$ python3 -q
>>> import numpy as np
>>> np.set_printoptions(precision=2, suppress=True, linewidth=200)
>>> A = np.loadtxt("arr.csv", delimiter=",")
>>> A
array([[0.67, 0.33, 0.  , 0.  ],
       [0.33, 0.33, 0.  , 0.33],
       [0.  , 0.  , 0.5 , 0.5 ],
       [0.33, 0.33, 0.  , 0.33]])
>>> np.sort(np.abs(np.linalg.eigvals(A)))[::-1]
array([1.  , 0.5 , 0.33, 0.  ])
>>> np.round(np.linalg.matrix_power(A, 100), 2) + 0
array([[0.5 , 0.33, 0.  , 0.17],
       [0.5 , 0.33, 0.  , 0.17],
       [0.5 , 0.33, 0.  , 0.17],
       [0.5 , 0.33, 0.  , 0.17]])
>>> np.linalg.matrix_power(A, 2)
array([[0.56, 0.33, 0.  , 0.11],
       [0.44, 0.33, 0.  , 0.22],
       [0.17, 0.17, 0.25, 0.42],
       [0.44, 0.33, 0.  , 0.22]])
>>> p = np.eye(4)[1]
>>> for _ in range(3):
...     p = p @ A
...     print(p.round(2))
... 
[0.33 0.33 0.   0.33]
[0.44 0.33 0.   0.22]
[0.48 0.33 0.   0.19]
>>> r0 = np.array([0, 5])
>>> np.correlate(A[0], A[3], "full")
array([0.22, 0.11, 0.22, 0.33, 0.11, 0.  , 0.  ])
>>> np.convolve(A[0], r0)
array([0.  , 3.33, 1.67, 0.  , 0.  ])
>>> np.polyval(r0, A[0])
array([5., 5., 5., 5.])
>>> np.array([np.convolve(row, r0, "same") for row in A])
array([[0.  , 3.33, 1.67, 0.  ],
       [0.  , 1.67, 1.67, 0.  ],
       [0.  , 0.  , 0.  , 2.5 ],
       [0.  , 1.67, 1.67, 0.  ]])
>>> W0 = np.load("test11.npy")
>>> W0
array([[-1,  2, -6,  0],
       [ 0,  2, -6,  1],
       [-1, -1,  3, -1],
       [ 0,  1, -3, -2]])
>>> Uu, s, Vh = np.linalg.svd(A)
>>> vecs = Vh[:(s > 1e-8).sum()]
>>> rng = np.random.default_rng(969)
>>> x0 = A[1] + 4 * A[3] + rng.integers(2) * np.eye(4)[1]
>>> x0
array([1.67, 1.67, 0.  , 1.67])
>>> vecs.T @ vecs
array([[ 0.86,  0.29,  0.14, -0.14],
       [ 0.29,  0.43, -0.29,  0.29],
       [ 0.14, -0.29,  0.86,  0.14],
       [-0.14,  0.29,  0.14,  0.86]])
>>> round(np.linalg.norm(x0 - vecs.T @ vecs @ x0), 2)
np.float64(0.0)
>>> np.diag(vecs.T @ vecs)
array([0.86, 0.43, 0.86, 0.86])
>>> np.unique(W0.round(6), axis=0).shape
(4, 4)
>>> np.round(W0 @ np.linalg.pinv(W0) @ W0, 2) + 0
array([[-1.,  2., -6.,  0.],
       [ 0.,  2., -6.,  1.],
       [-1., -1.,  3., -1.],
       [ 0.,  1., -3., -2.]])
>>> mat = np.loadtxt("case6.csv", delimiter=",")
>>> mat
array([[ 0.07, -0.14,  0.21],
       [-0.14,  0.29, -0.43],
       [ 0.21, -0.43,  0.64]])
>>> w1 = np.array([[0, -2, 1, 2, -2, 1], [-1, -1, 2, 0, 1, 1], [-2, 1, -1, -1, -1, 1]])
>>> coef = np.array([-3, 0, -9, -5, -7, -7])
>>> H = np.maximum(mat @ w1 + coef, 0)
>>> (H > 0).astype(int)
array([[0, 1, 0, 0, 0, 0],
       [0, 0, 0, 0, 0, 0],
       [0, 1, 0, 0, 0, 0]])
>>> cent = np.array([[8, 0, 0], [7, 9, 7], [9, 9, 0], [4, 0, 5], [3, 7, 2], [5, 4, 2]])
>>> H @ cent
array([[1.5 , 1.93, 1.5 ],
       [0.  , 0.  , 0.  ],
       [4.5 , 5.79, 4.5 ]])
>>> out = np.array([[3, 3], [4, 3]])
>>> cent = np.kron(out, mat)
>>> np.linalg.matrix_rank(cent)
np.int64(2)
>>> cent.shape
(6, 6)
>>> np.round(np.linalg.norm(cent, 2), 2), np.round(np.linalg.norm(out, 2) * np.linalg.norm(mat, 2), 2)
(np.float64(6.54), np.float64(6.54))
>>> evals, vecs = np.linalg.eigh(mat)
>>> (evals > 1e-8).sum(), (evals < -1e-8).sum()
(np.int64(1), np.int64(0))
>>> np.unique(evals.round(6) + 0, return_counts=True)[1]
array([2, 1])
>>> np.round(evals.sum(), 2), round(np.trace(mat), 2)
(np.float64(1.0), np.float64(1.0))
>>> np.round(vecs.T @ mat @ vecs, 2) + 0
array([[0., 0., 0.],
       [0., 0., 0.],
       [0., 0., 1.]])
>>> np.abs(vecs[:, -1])
array([0.27, 0.53, 0.8 ])
>>> rk = np.linalg.matrix_rank(mat)
>>> rk
np.int64(1)
>>> N = np.linalg.svd(mat)[2][rk:].T
>>> [int(np.linalg.matrix_rank(mat[:i])) for i in range(1, len(mat) + 1)]
[1, 1, 1]
>>> np.allclose(mat @ N, 0)
True
>>> [int(np.linalg.matrix_rank(np.delete(mat, i, axis=0))) for i in range(3)]
[1, 1, 1]
>>> [int(np.linalg.matrix_rank(mat[:, :j + 1])) for j in range(3)]
[1, 1, 1]
>>> N @ N.T
array([[ 0.93,  0.14, -0.21],
       [ 0.14,  0.71,  0.43],
       [-0.21,  0.43,  0.36]])
>>> np.linalg.matrix_rank(mat.T @ mat), np.linalg.matrix_rank(mat @ mat.T)
(np.int64(1), np.int64(1))
>>> x0 = np.array([-2, 1, 0])
>>> mat @ np.ones(3)
array([ 0.14, -0.29,  0.43])
>>> np.einsum("ij,j->i", mat, x0)
array([-0.29,  0.57, -0.86])
>>> mat * x0
array([[-0.14, -0.14,  0.  ],
       [ 0.29,  0.29, -0.  ],
       [-0.43, -0.43,  0.  ]])
>>> np.linalg.norm(mat @ x0) <= np.linalg.norm(mat, 2) * np.linalg.norm(x0) + 1e-9
np.True_
>>> np.sign((mat @ x0).round(6))
array([-1.,  1., -1.])
>>> mat @ x0
array([-0.29,  0.57, -0.86])
>>> (mat * x0).sum(axis=1)
array([-0.29,  0.57, -0.86])
>>> (mat @ x0).argmax()
np.int64(1)
>>> F = np.array([[1, -2, 4], [1, -1, 1], [1, 0, 0], [1, 1, 1]])
>>> out = np.c_[F[:, :1] @ np.array([[1]]), np.array([-1, 1, -1, 1])]
>>> out
array([[ 1, -1],
       [ 1,  1],
       [ 1, -1],
       [ 1,  1]])
>>> np.round(np.linalg.norm(out - F @ np.linalg.lstsq(F, out)[0], axis=0), 2) + 0
array([0.  , 1.79])
>>> np.round(np.einsum("ii->", mat), 2)
np.float64(1.0)
>>> np.round(np.linalg.det(mat.T), 2)
np.float64(-0.0)
>>> round(float(np.linalg.det(2 * mat)), 2), round(np.linalg.det(mat), 2)
(-0.0, np.float64(-0.0))
>>> np.round(np.linalg.det(mat[::-1]), 2)
np.float64(0.0)
>>> np.round(np.poly(mat), 2) + 0
array([ 1., -1.,  0.,  0.])
>>> np.linalg.norm(F, axis=1).argmax()
np.int64(0)
>>> F[0] @ F[2]
np.int64(1)
>>> round(float(np.linalg.norm(F, 2)), 2)
4.9
>>> round(float(np.linalg.norm(F, "nuc")), 2)
7.67
>>> np.linalg.norm(F, axis=1)
array([4.58, 1.73, 1.  , 1.73])
>>> np.linalg.norm(F, axis=0)
array([2.  , 2.45, 4.24])
>>> np.round(np.linalg.norm(F, 1), 2), round(float(np.linalg.norm(F, np.inf)), 2)
(np.float64(6.0), 7.0)
>>> np.linalg.svd(F, compute_uv=False)
array([4.9 , 1.69, 1.08])
>>> F.sum(axis=1)
array([3, 1, 1, 3])
>>> F.sum(axis=0)
array([ 4, -2,  6])
>>> x0 = np.array([0, -3, -2])
>>> y = F @ x0
>>> y
array([-2,  1,  0, -5])
>>> y = y + 0.02 * rng.normal(size=4)
>>> y
array([-2.  ,  1.03, -0.01, -4.99])
>>> coef, *_ = np.linalg.lstsq(F, y)
>>> coef.round()
array([ 0., -3., -2.])
>>> [round(float(np.linalg.norm(np.linalg.solve(F.T @ F + lam * np.eye(3), F.T @ y))), 2) for lam in (0, 1, 10, 100)]
[3.61, 2.32, 0.69, 0.12]
>>> E = np.loadtxt("x.csv", delimiter=",")
>>> E
array([[ 1.  ,  0.9 ,  0.99],
       [-0.93, -0.76, -0.99],
       [ 0.97,  0.54,  0.06],
       [ 1.  ,  0.82,  0.76],
       [-0.95, -0.32,  0.75],
       [-0.62, -0.74, -1.  ],
       [ 0.71,  0.65,  0.99],
       [-0.38, -0.34, -0.86],
       [-0.78, -0.11,  0.75],
       [ 0.78,  0.53,  0.93],
       [ 0.99,  0.43, -0.92],
       [ 0.08,  0.23,  0.81],
       [-0.93,  0.42,  1.  ],
       [-0.98,  0.29,  1.  ],
       [ 0.89,  0.43,  0.32],
       [-0.99,  0.13,  1.  ],
       [-0.86, -0.74, -1.  ],
       [-0.71, -0.13,  0.55],
       [-0.98, -0.69, -0.83],
       [-0.98, -0.58,  0.03],
       [-1.  , -0.89,  0.88],
       [ 0.38,  0.19,  0.41],
       [-1.  , -0.18,  1.  ],
       [-0.96, -0.83, -1.  ],
       [-0.16, -0.74, -1.  ]])
>>> C2 = np.cov(E, rowvar=False)
>>> np.polyfit(E[:, 0], E[:, 2], 1)
array([0.14, 0.22])
>>> np.corrcoef(E.T)
array([[1.  , 0.75, 0.13],
       [0.75, 1.  , 0.61],
       [0.13, 0.61, 1.  ]])
>>> C2.shape
(3, 3)
>>> np.argsort(-E.std(axis=0).round(6), kind="stable")
array([2, 0, 1])
